>>> import numpy as np
>>> np.set_printoptions(precision=2, suppress=True, linewidth=160)
>>> W0 = np.loadtxt("dump.csv", delimiter=",")
>>> W0
array([[ 8.,  1.,  0.,  0.],
       [ 2.,  0.,  0.,  1.],
       [ 2.,  0.,  0.,  1.],
       [ 6.,  0.,  0.,  0.],
       [ 6.,  0.,  0.,  0.],
       [ 6.,  0.,  0.,  0.],
       [ 6.,  0.,  0.,  0.],
       [ 0.,  0.,  0.,  7.],
       [ 8.,  1.,  0.,  0.],
       [ 4.,  0.,  0.,  0.],
       [ 2.,  0.,  0.,  1.],
       [ 0.,  0.,  0.,  7.],
       [ 0.,  0.,  0.,  4.],
       [10.,  4.,  0.,  0.],
       [ 2.,  0.,  0.,  1.],
       [10.,  4.,  0.,  0.],
       [ 6.,  0.,  0.,  0.],
       [ 0.,  0.,  0.,  7.],
       [ 2.,  0.,  0.,  1.],
       [ 8.,  1.,  0.,  0.]])
>>> # row 2 repeats row 1
>>> Uu, sv, Vh = np.linalg.svd(W0)
>>> evecs = Vh[:(sv > 1e-8).sum()]
>>> rng = np.random.default_rng(9)
>>> vec = W0[10] + 2 * W0[11] + rng.integers(2) * np.eye(4)[1]
>>> vec
array([ 2.,  0.,  0., 15.])
>>> print(np.round(np.linalg.norm(vec - evecs.T @ evecs @ vec), 2))
0.0
>>> np.round(evecs.T @ evecs, 2) + 0
array([[1., 0., 0., 0.],
       [0., 1., 0., 0.],
       [0., 0., 0., 0.],
       [0., 0., 0., 1.]])
>>> np.linalg.matrix_rank(np.vstack([W0, vec]))
np.int64(3)
>>> print([round(float(x), 2) for x in np.linalg.svd(W0, compute_uv=False)[:3]])
[25.03, 12.95, 4.09]
>>> r = np.linalg.matrix_rank(W0)
>>> r
np.int64(3)
>>> N = np.linalg.svd(W0)[2][r:].T
>>> N @ N.T
array([[0., 0., 0., 0.],
       [0., 0., 0., 0.],
       [0., 0., 1., 0.],
       [0., 0., 0., 0.]])
>>> [int(np.linalg.matrix_rank(W0[:i])) for i in range(1, len(W0) + 1)]
[1, 2, 2, 3, 3, 3, 3, 3, 3, 3, 3, 3, 3, 3, 3, 3, 3, 3, 3, 3]
>>> Uu, sv, Vh = np.linalg.svd(W0)
>>> sv
array([25.03, 12.95,  4.09,  0.  ])
>>> other = Uu[:, :3] @ np.diag(sv[:3]) @ Vh[:3]
>>> print(np.linalg.matrix_rank(W0, rtol=0.05))
3
>>> J = np.load("out15.npy")
>>> J
array([[4., 1., 1., 1., 1., 1., 1.],
       [1., 4., 1., 1., 1., 1., 1.],
       [1., 1., 4., 1., 1., 1., 1.],
       [1., 1., 1., 4., 1., 1., 1.],
       [1., 1., 1., 1., 4., 1., 1.],
       [1., 1., 1., 1., 1., 4., 1.],
       [1., 1., 1., 1., 1., 1., 4.]])
>>> # equal to its transpose
>>> vec = np.ones(7)
>>> for _ in range(6):
...     vec = J @ vec
...     vec /= np.linalg.norm(vec)
...     print(round(vec @ J @ vec, 2))
... 
10.0
10.0
10.0
10.0
10.0
10.0
>>> vec
array([0.38, 0.38, 0.38, 0.38, 0.38, 0.38, 0.38])
>>> m1 = np.array([[3, 1, 1, 3, 1, 1, 4, 1],
...     [2, 1, 1, 1, 3, 4, 3, 2],
...     [5, 1, 1, 1, 4, 5, 5, 1],
...     [1, 5, 1, 0, 1, 2, 0, 2],
...     [3, 5, 4, 4, 1, 1, 0, 0],
...     [1, 4, 1, 5, 0, 3, 2, 1],
...     [4, 5, 2, 3, 0, 2, 2, 5],
...     [5, 2, 3, 4, 1, 2, 3, 1],
...     [2, 1, 1, 5, 4, 4, 0, 5],
...     [4, 5, 5, 3, 0, 2, 1, 0],
...     [3, 4, 3, 3, 5, 1, 0, 2],
...     [5, 0, 4, 3, 3, 4, 0, 5]])
>>> m1
array([[3, 1, 1, 3, 1, 1, 4, 1],
       [2, 1, 1, 1, 3, 4, 3, 2],
       [5, 1, 1, 1, 4, 5, 5, 1],
       [1, 5, 1, 0, 1, 2, 0, 2],
       [3, 5, 4, 4, 1, 1, 0, 0],
       [1, 4, 1, 5, 0, 3, 2, 1],
       [4, 5, 2, 3, 0, 2, 2, 5],
       [5, 2, 3, 4, 1, 2, 3, 1],
       [2, 1, 1, 5, 4, 4, 0, 5],
       [4, 5, 5, 3, 0, 2, 1, 0],
       [3, 4, 3, 3, 5, 1, 0, 2],
       [5, 0, 4, 3, 3, 4, 0, 5]])
>>> vec = np.array([0, 3, -1, -1, -2, -2, -1, 3])
>>> h = np.maximum(m1 @ vec, 0)
>>> np.maximum(m1 @ vec, 0) - np.maximum(-m1 @ vec, 0)
array([ -6, -10, -19,  14,   3,   1,  19,  -7,  -4,   2,   0,  -6])
>>> np.tanh(m1 @ vec)
array([-1.  , -1.  , -1.  ,  1.  ,  1.  ,  0.76,  1.  , -1.  , -1.  ,  0.96,  0.  , -1.  ])
